$ ipython --no-banner

In [1]: import numpy as np

In [2]: np.set_printoptions(precision=4, suppress=True, linewidth=120, floatmode="fixed")

In [3]: M = np.array([[-6.9, 0.0, 3.0, -1.0, 7.0, 2.0, -4.0],
   ...:     [0.0, -0.9, 4.0, 0.0, -9.0, -8.0, 2.0],
   ...:     [0.0, 7.0, 5.1, 9.0, -3.0, -7.0, -1.0],
   ...:     [6.0, 7.0, 0.0, 2.1, 8.0, -6.0, -3.0],
   ...:     [-9.0, 9.0, 1.0, 3.0, 0.1, 0.0, 6.0],
   ...:     [-8.0, -5.0, 9.0, -4.0, 3.0, 1.1, -3.0],
   ...:     [-7.0, 0.0, 3.0, -1.0, 7.0, 2.0, -3.9]])

In [4]: rng = np.random.default_rng(444)

In [5]: labels = rng.permutation(7)

In [6]: print(labels)
[3 6 5 4 2 0 1]

In [7]: M2 = M[labels][:, labels]

In [8]: print(np.sort(np.abs(np.linalg.eigvals(M2))))
[0.1000 5.7029 9.1850 9.1850 9.4169 9.4169 9.8742]

In [9]: print(np.allclose(M2, M))
False

In [10]: vec = np.array([-2, 1, -2, -2, 1, -1, 0])

In [11]: print(np.linalg.norm(M @ vec) <= np.linalg.norm(M, 2) * np.linalg.norm(vec) + 1e-9)
True

In [12]: print(M @ (2 * vec))
[ 29.6000 -19.8000 -34.4000   9.6000  38.2000   5.8000  30.0000]

In [13]: print(np.diff(M, axis=0))
[[  6.9000  -0.9000   1.0000   1.0000 -16.0000 -10.0000   6.0000]
 [  0.0000   7.9000   1.1000   9.0000   6.0000   1.0000  -3.0000]
 [  6.0000   0.0000  -5.1000  -6.9000  11.0000   1.0000  -2.0000]
 [-15.0000   2.0000   1.0000   0.9000  -7.9000   6.0000   9.0000]
 [  1.0000 -14.0000   8.0000  -7.0000   2.9000   1.1000  -9.0000]
 [  1.0000   5.0000  -6.0000   3.0000   4.0000   0.9000  -0.9000]]

In [14]: print(M.shape)
(7, 7)

In [15]: M2 = np.array([[-1, 0], [-2, -2], [-1, 0], [-2, 2], [-1, 0], [-1, 0], [0, -1]])

In [16]: print(np.einsum("ij,ij->i", M, M))
[126.6100 165.8100 215.0100 198.4100 208.0100 205.2100 127.2100]

In [17]: print(np.linalg.matrix_rank(np.vstack([M, M2.T])))
7

In [18]: print(np.einsum("ij->j", M))
[-24.9000  17.1000  25.1000   8.1000  13.1000 -15.9000  -6.9000]

In [19]: print(np.linalg.matrix_rank(M @ M2))
2

In [20]: F = np.array([[1, -3, -3, 3, 0, -3],
    ...:     [-3, 1, -2, 1, -1, -1],
    ...:     [-1, 0, 3, 0, -1, 2],
    ...:     [-2, 3, 2, 2, -3, 3],
    ...:     [0, -3, -3, 3, 3, -3],
    ...:     [1, -2, -1, 1, -2, -2],
    ...:     [-11, 1, -11, 7, -4, -7]])

In [21]: print(F)
[[  1  -3  -3   3   0  -3]
 [ -3   1  -2   1  -1  -1]
 [ -1   0   3   0  -1   2]
 [ -2   3   2   2  -3   3]
 [  0  -3  -3   3   3  -3]
 [  1  -2  -1   1  -2  -2]
 [-11   1 -11   7  -4  -7]]

In [22]: vec = np.array([-1, -2, -2, -3, -1, 3])

In [23]: target = F @ vec

In [24]: b, lr = np.zeros(6), 1 / np.linalg.norm(F, 2) ** 2

In [25]: for i in range(8):
    ...:     b -= lr * F.T @ (F @ b - target)
    ...:     if i % 2 == 0: print(i, round(np.linalg.norm(F @ b - target), 4))
    ...: 
0 8.6262
2 7.3786
4 6.6723
6 6.2013

In [26]: print(b)
[-0.0956  0.3801  0.3253 -0.6149 -0.1541  0.3050]

In [27]: E = np.loadtxt("w.csv", delimiter=",")

In [28]: print(E)
[[  3.0000  -2.0000  -4.0000   3.0000   9.0000   2.0000  -2.0000]
 [  2.0000   7.0000  -9.0000  -4.0000  -6.0000  -9.0000  -1.0000]
 [  1.0000   2.0000  -3.0000   1.0000  -2.0000  -5.0000  -3.0000]
 [ -7.0000  -5.0000  -8.0000   6.0000   1.0000  -4.0000  -6.0000]
 [ -2.0000   5.0000  -4.0000  -7.0000   9.0000   0.0000  -2.0000]
 [  2.0000   3.0000   1.0000  -9.0000   9.0000  -3.0000   8.0000]
 [ 11.0000  26.0000 -40.0000 -13.0000 -15.0000 -34.0000  -6.0000]]

In [29]: left, sv, Vt = np.linalg.svd(E)

In [30]: evecs = Vt[:(sv > 1e-8).sum()]

In [31]: vec = E[3] + 3 * E[6] + rng.integers(2) * np.eye(7)[0]

In [32]: print(vec)
[  27.0000   73.0000 -128.0000  -33.0000  -44.0000 -106.0000  -24.0000]

In [33]: print(np.linalg.matrix_rank(np.vstack([E, vec])))
7

In [34]: print(np.diag(evecs.T @ evecs))
[0.9152 0.5844 0.9998 0.6531 0.9849 0.9984 0.8640]

In [35]: M2 = np.array([[-1, -2], [-3, 0], [-1, 2], [1, -3], [0, 3], [1, 3], [3, 0]])

In [36]: print(np.einsum("ij->j", E))
[ 10.0000  36.0000 -67.0000 -23.0000   5.0000 -53.0000 -12.0000]

In [37]: print(np.linalg.matrix_rank(E @ M2))
2

In [38]: print(np.linalg.matrix_rank(np.vstack([E, M2.T])))
7

In [39]: print(np.einsum("ij,ij->i", E, E))
[ 127.0000  268.0000   53.0000  227.0000  179.0000  249.0000 3983.0000]

In [40]: def softmax(z):
    ...:     e = np.exp(z - z.max(axis=-1, keepdims=True))
    ...:     return e / e.sum(axis=-1, keepdims=True)
    ...: 

In [41]: print(np.round(softmax(M[0] + 2), 4) + 0)
[0.0000 0.0009 0.0178 0.0003 0.9744 0.0066 0.0000]

In [42]: print(np.round(softmax(10 * M[0]), 4) + 0)
[0.0000 0.0000 0.0000 0.0000 1.0000 0.0000 0.0000]

In [43]: print(np.round(softmax(M[0]), 4) + 0)
[0.0000 0.0009 0.0178 0.0003 0.9744 0.0066 0.0000]

In [44]: att = M @ M.T / np.sqrt(7)

In [45]: print(softmax(att)[0] @ M)
[-7.0175 -0.3094  3.3713 -1.1856  6.7525  1.9443 -3.8886]

In [46]: print(softmax(att).round(6).argmax(axis=1))
[6 1 2 3 4 5 6]

In [47]: print(np.round(softmax(att + np.triu(np.full(att.shape, -np.inf), 1)), 4) + 0)
[[1.0000 0.0000 0.0000 0.0000 0.0000 0.0000 0.0000]
 [0.0000 1.0000 0.0000 0.0000 0.0000 0.0000 0.0000]
 [0.0000 0.0000 1.0000 0.0000 0.0000 0.0000 0.0000]
 [0.0000 0.0000 0.0000 1.0000 0.0000 0.0000 0.0000]
 [0.0000 0.0000 0.0000 0.0000 1.0000 0.0000 0.0000]
 [0.0000 0.0000 0.0000 0.0000 0.0000 1.0000 0.0000]
 [0.4395 0.0000 0.0000 0.0000 0.0000 0.0664 0.4941]]
